>>> import numpy as np
>>> from numpy import linalg as LA
>>> np.set_printoptions(precision=1, suppress=True, linewidth=200)
>>> tidy = lambda a: np.round(a, 1) + 0
>>> W0 = np.loadtxt("m.csv", delimiter=",")
>>> W0
array([[-1.,  1.,  0.],
       [ 4.,  0.,  1.],
       [ 0.,  0.,  9.]])
>>> LA.matrix_rank(W0)
np.int64(3)
>>> np.count_nonzero(W0)
np.int64(5)
>>> W0.sum(axis=0)
array([ 3.,  1., 10.])
>>> LA.rank(W0)
Traceback (most recent call last):
  File "<python-input-9>", line 1, in <module>
    LA.rank(W0)
    ^^^^^^^
AttributeError: module 'numpy.linalg' has no attribute 'rank'
>>> np.abs(W0).max()
np.float64(9.0)
>>> tidy(LA.svd(W0, compute_uv=False))
array([9.1, 4.1, 1. ])
>>> W0.shape
(3, 3)
>>> x0 = np.array([-1, 1, -1])
>>> y = W0 @ x0
>>> y
array([ 2., -5., -9.])
>>> tidy(LA.solve(W0, y + W0[:, 2]))
array([-1.,  1.,  0.])
>>> tidy(LA.solve(W0.T, W0[1]))
array([0., 1., 0.])
>>> tidy(LA.solve(W0, y))
array([-1.,  1., -1.])
>>> other = np.array([[1, 0, 2, 1], [1, 0, 1, 0], [1, 1, 2, 1], [0, 2, 0, 0]])
>>> E = np.triu(other)
>>> E
array([[1, 0, 2, 1],
       [0, 0, 1, 0],
       [0, 0, 2, 1],
       [0, 0, 0, 0]])
>>> left, sigma = LA.svd(E)
Traceback (most recent call last):
  File "<python-input-22>", line 1, in <module>
    left, sigma = LA.svd(E)
    ^^^^^^^^^^^
ValueError: too many values to unpack (expected 2)
>>> left, sigma, VT = LA.svd(E, full_matrices=False)
>>> np.abs(left[:, 0]).round(6).argmax()
np.int64(0)
>>> tidy(sigma)
array([3.4, 0.7, 0.4, 0. ])
>>> tidy(left.T @ E @ VT.T)
array([[3.4, 0. , 0. , 0. ],
       [0. , 0.7, 0. , 0. ],
       [0. , 0. , 0.4, 0. ],
       [0. , 0. , 0. , 0. ]])
>>> tidy(sigma / sigma[0])
array([1. , 0.2, 0.1, 0. ])
>>> tidy(np.cumsum(sigma ** 2) / np.sum(sigma ** 2))
array([0.9, 1. , 1. , 1. ])
>>> (sigma > 1e-8).sum()
np.int64(3)
>>> rank = LA.matrix_rank(E)
>>> rank
np.int64(3)
>>> ns = LA.svd(E)[2][rank:].T
>>> ns.shape
(4, 1)
>>> tidy(ns @ ns.T)
array([[0., 0., 0., 0.],
       [0., 1., 0., 0.],
       [0., 0., 0., 0.],
       [0., 0., 0., 0.]])
>>> [int(LA.matrix_rank(E[:i])) for i in range(1, len(E) + 1)]
[1, 2, 3, 3]
>>> [int(LA.matrix_rank(np.delete(E, i, axis=0))) for i in range(4)]
[2, 2, 2, 3]
>>> other = np.array([[3, 2], [2, 2], [-3, 3], [0, -3]])
>>> np.einsum("ij,ij->i", E, E)
array([6, 1, 5, 0])
>>> LA.matrix_rank(E @ other)
np.int64(2)
>>> np.vstack([E, other.T]).shape
(6, 4)
>>> np.einsum("ij->j", E)
array([1, 0, 5, 2])
>>> LA.matrix_rank(np.vstack([E, other.T]))
np.int64(4)
>>> theta = np.radians(15)
>>> r_ = np.eye(4)
>>> r_[2, 2] = r_[3, 3] = np.cos(theta)
>>> r_[2, 3], r_[3, 2] = -np.sin(theta), np.sin(theta)
>>> tidy(r_)
array([[ 1. ,  0. ,  0. ,  0. ],
       [ 0. ,  1. ,  0. ,  0. ],
       [ 0. ,  0. ,  1. , -0.3],
       [ 0. ,  0. ,  0.3,  1. ]])
>>> other = E @ r_.T
>>> np.allclose(E @ E.T, other @ other.T)
True
>>> np.allclose(LA.norm(E, axis=1), LA.norm(other, axis=1))
True
>>> tidy(other)
array([[1. , 0. , 1.7, 1.5],
       [0. , 0. , 1. , 0.3],
       [0. , 0. , 1.7, 1.5],
       [0. , 0. , 0. , 0. ]])
>>> tidy(LA.svd(E, compute_uv=False)), tidy(LA.svd(other, compute_uv=False))
(array([3.4, 0.7, 0.4, 0. ]), array([3.4, 0.7, 0.4, 0. ]))
>>> tidy(np.abs(other - E).max(axis=0))
array([0. , 0. , 0.3, 0.5])
